% ipython --no-banner

In [1]: import numpy as np

In [2]: import numpy.linalg as la

In [3]: np.set_printoptions(precision=3, suppress=True, linewidth=140, floatmode="fixed")

In [4]: def tidy(a):
   ...:     return np.round(a, 3) + 0
   ...: 

In [5]: r0 = np.array([1, 1, -2])

In [6]: m1 = 3 * np.eye(3) + np.outer(r0, r0)

In [7]: print(m1)
[[ 4.000  1.000 -2.000]
 [ 1.000  4.000 -2.000]
 [-2.000 -2.000  7.000]]

In [8]: # symmetric, so the eigenvalues are real

In [9]: w, V = la.eig(m1)

In [10]: print(tidy(m1 @ V[:, 0] - w[0] * V[:, 0]))
[0.000 0.000 0.000]

In [11]: print(tidy(w))
[3.000 9.000 3.000]

In [12]: print(tidy(np.prod(w)))
81.0

In [13]: print(tidy(np.sort(la.eigvals(la.inv(m1)))))
[0.111 0.333 0.333]

In [14]: q, r_ = la.qr(m1)

In [15]: print(tidy(q.T @ q))
[[1.000 0.000 0.000]
 [0.000 1.000 0.000]
 [0.000 0.000 1.000]]

In [16]: print(tidy(abs(r_[0, 0])), tidy(la.norm(m1[:, 0])))
4.583 4.583

In [17]: print(tidy(np.trace(q @ q.T)))
3.0

In [18]: print(q.shape, r_.shape)
(3, 3) (3, 3)

In [19]: w, V = la.eigh(m1)

In [20]: x = np.array([0, 2, 1])

In [21]: print(tidy(V * np.sqrt(w) @ V.T))
[[ 1.943  0.211 -0.423]
 [ 0.211  1.943 -0.423]
 [-0.423 -0.423  2.577]]

In [22]: print(tidy(la.eigvalsh(m1[1:, 1:])))
[3.000 8.000]

In [23]: L = la.cholesky(m1)

In [24]: print(tidy(m1 / np.sqrt(np.outer(np.diag(m1), np.diag(m1)))))
[[ 1.000  0.250 -0.378]
 [ 0.250  1.000 -0.378]
 [-0.378 -0.378  1.000]]

In [25]: print(np.prod(np.diag(L)) ** 2, tidy(la.det(m1)))
81.0 81.0

In [26]: x = np.array([2, 0, 0])

In [27]: h = np.maximum(m1 @ x, 0)

In [28]: print(np.maximum(m1 @ (3 * x), 0))
[24.000  6.000  0.000]

In [29]: print(tidy(np.tanh(m1 @ x)))
[ 1.000  0.964 -0.999]

In [30]: C = np.sign(np.array([[2, -3, 3, -3], [3, 2, -3, 1], [0, -1, 0, 2], [-1, 3, -2, -2]]))

In [31]: B = (np.tril(C, -1) + np.eye(4)) @ (np.triu(C, 1) + np.eye(4))

In [32]: w = np.array([6, 0, 9, -4])

In [33]: arr = np.rint(B * w @ la.inv(B)) + 0

In [34]: print(arr)
[[-14.000  15.000   4.000  -5.000]
 [  0.000   6.000   0.000   0.000]
 [-36.000  18.000   0.000 -18.000]
 [ 46.000 -33.000  -8.000  19.000]]

In [35]: # null space of dimension 1

In [36]: left, s, Vt = la.svd(arr)

In [37]: V = Vt[:(s > 1e-8).sum()]

In [38]: rng = np.random.default_rng(834)

In [39]: x = arr[2] + 5 * arr[1] + rng.integers(2) * np.eye(4)[1]

In [40]: print(x)
[-36.000  49.000   0.000 -18.000]

In [41]: print(tidy(la.norm(x - V.T @ V @ x)))
0.0

In [42]: print(np.allclose(V.T @ V @ x, x))
True

In [43]: print(la.matrix_rank(np.vstack([arr, x])))
3
